$ python -q
>>> import numpy as np
>>> import numpy.linalg as la
>>> np.set_printoptions(suppress=True, linewidth=200)
>>> def tidy(a):
...     return np.round(a, 2) + 0
... 
>>> K = np.array([[-0.5, 0.0, -0.4, 0.5, 1.2, -0.6, 2.3, -0.6],
...     [-0.5, -0.4, -0.6, -0.7, 0.5, -0.7, 0.4, -2.1],
...     [1.4, -0.8, 0.9, 0.1, -1.1, 0.3, 0.1, 1.7],
...     [-1.4, 0.5, 1.3, -0.9, 0.7, -1.2, 0.3, -0.2],
...     [0.9, -1.6, -0.3, 0.4, 0.6, 0.6, 2.8, 1.7],
...     [-1.8, -0.6, 1.5, -0.2, -0.6, -1.2, 0.2, -1.6],
...     [-0.8, -0.2, -0.5, -1.0, -1.0, 0.2, -0.4, -0.4],
...     [0.8, -0.5, 1.1, -1.8, 0.4, 1.1, -1.0, 1.8],
...     [-0.2, 0.0, -0.4, 1.6, -0.7, 0.1, -2.7, 1.6]])
>>> K
array([[-0.5,  0. , -0.4,  0.5,  1.2, -0.6,  2.3, -0.6],
       [-0.5, -0.4, -0.6, -0.7,  0.5, -0.7,  0.4, -2.1],
       [ 1.4, -0.8,  0.9,  0.1, -1.1,  0.3,  0.1,  1.7],
       [-1.4,  0.5,  1.3, -0.9,  0.7, -1.2,  0.3, -0.2],
       [ 0.9, -1.6, -0.3,  0.4,  0.6,  0.6,  2.8,  1.7],
       [-1.8, -0.6,  1.5, -0.2, -0.6, -1.2,  0.2, -1.6],
       [-0.8, -0.2, -0.5, -1. , -1. ,  0.2, -0.4, -0.4],
       [ 0.8, -0.5,  1.1, -1.8,  0.4,  1.1, -1. ,  1.8],
       [-0.2,  0. , -0.4,  1.6, -0.7,  0.1, -2.7,  1.6]])
>>> Y = np.c_[K[:, :7] @ np.array([[0, 1, 2, 0, 1, -3, 2],
...     [-3, 3, 2, 0, -1, -2, -1],
...     [2, -2, -1, 1, 0, -3, -1],
...     [-2, -2, -1, 0, -2, 2, -3],
...     [-2, -2, 2, -1, -1, -2, -3],
...     [-1, -2, -3, -1, 3, -2, 3],
...     [1, -2, -1, -1, 1, -2, -1]]), np.array([7, 4, -3, -6, 3, 4, -8, -3, -7])]
>>> tidy(Y)
array([[ -1.3,  -6.5,   0.8,  -3.3,  -2.2,  -2.1,  -9.8,   7. ],
       [  1.5,   0.5,   2.2,  -0.8,  -0.9,   2.3,  -1.9,   4. ],
       [  6. ,  -1.6,  -3. ,   1.6,   4.1,  -3.7,   6.5,  -3. ],
       [  3. ,  -0.3,   2.5,   1.5,  -4.1,  -2.1,  -7.9,  -6. ],
       [  4.4, -12.1,  -4.9,  -4.3,   5.7,  -5.8,  -0.3,   3. ],
       [  7.8,  -3. ,  -3.9,   3.1,  -3.6,   4.9,  -5.9,   4. ],
       [  3. ,   4. ,  -2.7,   0.7,   2.6,   4.7,   6.1,  -8. ],
       [  4.4,  -0.3,  -0.2,   0.6,   6.8,  -9.3,   9.5,  -3. ],
       [ -5.4,   4. ,  -0.6,   2.9,  -5.1,  11.6,   0.3,  -7. ]])
>>> la.matrix_rank(np.c_[K, Y])
np.int64(9)
>>> tidy(la.lstsq(K, Y[:, 0])[0])
array([ 0., -3.,  2., -2., -2., -1.,  1.,  0.])
>>> tidy(la.norm(Y - K @ la.lstsq(K, Y)[0], axis=0))
array([0.  , 0.  , 0.  , 0.  , 0.  , 0.  , 0.  , 2.05])
>>> vec = np.array([0, 0, 3, 2, 3, 2, 1, 1])
>>> K @ np.eye(8)[7]
array([-0.6, -2.1,  1.7, -0.2,  1.7, -1.6, -0.4,  1.8,  1.6])
>>> la.norm(K @ vec) <= la.norm(K, 2) * la.norm(vec) + 1e-9
np.True_
>>> (K @ vec).argmax()
np.int64(4)
>>> tidy(np.einsum("ij,j->i", K, vec))
array([ 3.9, -4.8,  2. ,  1.9,  7.4, -1.5, -6.9,  3.9, -1. ])
>>> tidy(K * vec)
array([[ 0. ,  0. , -1.2,  1. ,  3.6, -1.2,  2.3, -0.6],
       [ 0. ,  0. , -1.8, -1.4,  1.5, -1.4,  0.4, -2.1],
       [ 0. ,  0. ,  2.7,  0.2, -3.3,  0.6,  0.1,  1.7],
       [ 0. ,  0. ,  3.9, -1.8,  2.1, -2.4,  0.3, -0.2],
       [ 0. ,  0. , -0.9,  0.8,  1.8,  1.2,  2.8,  1.7],
       [ 0. ,  0. ,  4.5, -0.4, -1.8, -2.4,  0.2, -1.6],
       [ 0. ,  0. , -1.5, -2. , -3. ,  0.4, -0.4, -0.4],
       [ 0. ,  0. ,  3.3, -3.6,  1.2,  2.2, -1. ,  1.8],
       [ 0. ,  0. , -1.2,  3.2, -2.1,  0.2, -2.7,  1.6]])
>>> vec = np.array([-3, -5, 3, 3, -3, -4, -3, -1])
>>> rhs = K @ vec
>>> tidy(la.lstsq(K, rhs)[0])
array([-3., -5.,  3.,  3., -3., -4., -3., -1.])
>>> tidy(la.pinv(K) @ K)
array([[1., 0., 0., 0., 0., 0., 0., 0.],
       [0., 1., 0., 0., 0., 0., 0., 0.],
       [0., 0., 1., 0., 0., 0., 0., 0.],
       [0., 0., 0., 1., 0., 0., 0., 0.],
       [0., 0., 0., 0., 1., 0., 0., 0.],
       [0., 0., 0., 0., 0., 1., 0., 0.],
       [0., 0., 0., 0., 0., 0., 1., 0.],
       [0., 0., 0., 0., 0., 0., 0., 1.]])
>>> try:
...     la.solve(K, rhs)
... except la.LinAlgError as e:
...     print(e)
... 
Last 2 dimensions of the array must be square
>>> tidy(rhs)
array([-5.7,  1.8,  2.9,  4.9, -8.7, 19.9,  2.7, -6.4, 12.4])
>>> tidy(la.solve(K.T @ K, K.T @ rhs))
array([-3., -5.,  3.,  3., -3., -4., -3., -1.])
>>> rng = np.random.default_rng(32)
>>> rhs = rhs + 0.3 * rng.normal(size=9)
>>> tidy(rhs)
array([-5.43,  2.03,  2.89,  5.1 , -8.9 , 19.35,  3.2 , -6.26, 11.78])
>>> coef, *_ = la.lstsq(K, rhs)
>>> tidy(coef)
array([-2.88, -4.68,  2.64,  2.54, -3.17, -4.36, -2.86, -0.83])
>>> coef.round()
array([-3., -5.,  3.,  3., -3., -4., -3., -1.])
>>> tidy(la.norm(rhs - K @ coef))
np.float64(0.24)
>>> tidy(K.T @ (rhs - K @ coef))
array([0., 0., 0., 0., 0., 0., 0., 0.])
>>> Y = np.array([[2, 1], [-2, -1]])
>>> W2 = np.array([[1]])
>>> mat = np.block([[Y, np.zeros((2, 1))], [np.zeros((1, 2)), W2]])
>>> mat
array([[ 2.,  1.,  0.],
       [-2., -1.,  0.],
       [ 0.,  0.,  1.]])
>>> # rows and columns are dependent
>>> Y = mat / la.norm(mat, axis=1, keepdims=True)
>>> G = Y @ Y.T
>>> (np.abs(G) > 0.9).astype(int)
array([[1, 1, 0],
       [1, 1, 0],
       [0, 0, 1]])
>>> tidy(la.norm(Y, axis=1))
array([1., 1., 1.])
>>> tidy(G[1])
array([-1.,  1.,  0.])
>>> (G - 2 * np.eye(3)).round(6).argmax(axis=1)
array([2, 2, 0])
